$ python3 -q
>>> import numpy as np
>>> from numpy import linalg as LA
>>> np.set_printoptions(precision=1, suppress=True, linewidth=160, floatmode="fixed")
>>> E = np.loadtxt("block18.csv", delimiter=",")
>>> print(E)
[[ 0.5  0.8 -0.2 -0.2]
 [ 0.8 -0.4  0.3  0.3]
 [-0.2  0.3  0.9 -0.1]
 [-0.2  0.3 -0.1  0.9]]
>>> w, evecs = LA.eig(E)
>>> print(np.sort(LA.eigvals(E.T)))
[-1.0  1.0  1.0  1.0]
>>> print(np.round(E @ evecs[:, 0] - w[0] * evecs[:, 0], 1) + 0)
[0.0 0.0 0.0 0.0]
>>> print(w)
[ 1.0 -1.0  1.0  1.0]
>>> print(np.sort(LA.eigvals(E @ E)))
[1.0+0.0j 1.0-0.0j 1.0+0.0j 1.0+0.0j]
>>> print(np.sort(LA.eigvals(LA.inv(E))))
[-1.0  1.0  1.0  1.0]
>>> print(round(float(np.prod(w)), 1))
-1.0
>>> print(E.ravel(order="F"))
[ 0.5  0.8 -0.2 -0.2  0.8 -0.4  0.3  0.3 -0.2  0.3  0.9 -0.1 -0.2  0.3 -0.1  0.9]
>>> print(E.reshape(2, -1))
[[ 0.5  0.8 -0.2 -0.2  0.8 -0.4  0.3  0.3]
 [-0.2  0.3  0.9 -0.1 -0.2  0.3 -0.1  0.9]]
>>> print(E.reshape(-1, 2))
[[ 0.5  0.8]
 [-0.2 -0.2]
 [ 0.8 -0.4]
 [ 0.3  0.3]
 [-0.2  0.3]
 [ 0.9 -0.1]
 [-0.2  0.3]
 [-0.1  0.9]]
>>> t3 = E.reshape(4, 2, -1)
>>> print(t3[:, 0])
[[ 0.5  0.8]
 [ 0.8 -0.4]
 [-0.2  0.3]
 [-0.2  0.3]]
>>> print(np.einsum("ihd,ihd->ih", t3, t3))
[[0.9 0.1]
 [0.8 0.2]
 [0.1 0.9]
 [0.1 0.9]]
>>> print(np.einsum("ihd,jhd->hij", t3, t3).shape)
(2, 4, 4)
>>> x = np.array([-1, -3, -3, -2])
>>> print(4 - LA.matrix_rank(E - np.eye(4), tol=1e-8))
3
>>> print(np.abs(LA.eigvals(E)))
[1.0 1.0 1.0 1.0]
>>> print(LA.norm(E, axis=0))
[1.0 1.0 1.0 1.0]
>>> print(np.round(E.T @ E, 1) + 0)
[[1.0 0.0 0.0 0.0]
 [0.0 1.0 0.0 0.0]
 [0.0 0.0 1.0 0.0]
 [0.0 0.0 0.0 1.0]]
>>> print(round(E[:, 3] @ E[:, 0], 1))
0.0
>>> w1 = np.array([[-2, -2, 2, 1], [0, -1, -2, -2], [2, 0, 0, -2], [0, -1, -2, 2]])
>>> coef = np.array([-5, 5, 0, -3])
>>> act = np.maximum(E @ w1 + coef, 0)
>>> print(LA.matrix_rank(act))
2
>>> print((act > 0).astype(int))
[[0 1 0 0]
 [0 1 1 0]
 [0 1 0 0]
 [0 1 0 0]]
>>> print(act)
[[0.0 3.3 0.0 0.0]
 [0.0 3.4 1.9 0.0]
 [0.0 5.1 0.0 0.0]
 [0.0 4.1 0.0 0.0]]
>>> W2 = np.array([[9, 4], [1, 6], [1, 0], [3, 9]])
>>> print(w1 @ W2)
[[-15 -11]
 [ -9 -24]
 [ 12 -10]
 [  3  12]]
>>> other = np.array([[-3, 1], [-5, -5]])
>>> K = other - other.T
>>> print(K)
[[ 0  6]
 [-6  0]]
>>> print(round(LA.det(K.T), 1))
36.0
>>> print(LA.eigvals(K))
[0.0+6.0j 0.0-6.0j]
>>> print(np.kron(np.eye(2, dtype=int), K))
[[ 0  6  0  0]
 [-6  0  0  0]
 [ 0  0  0  6]
 [ 0  0 -6  0]]
>>> print(np.einsum("ii->", K))
0
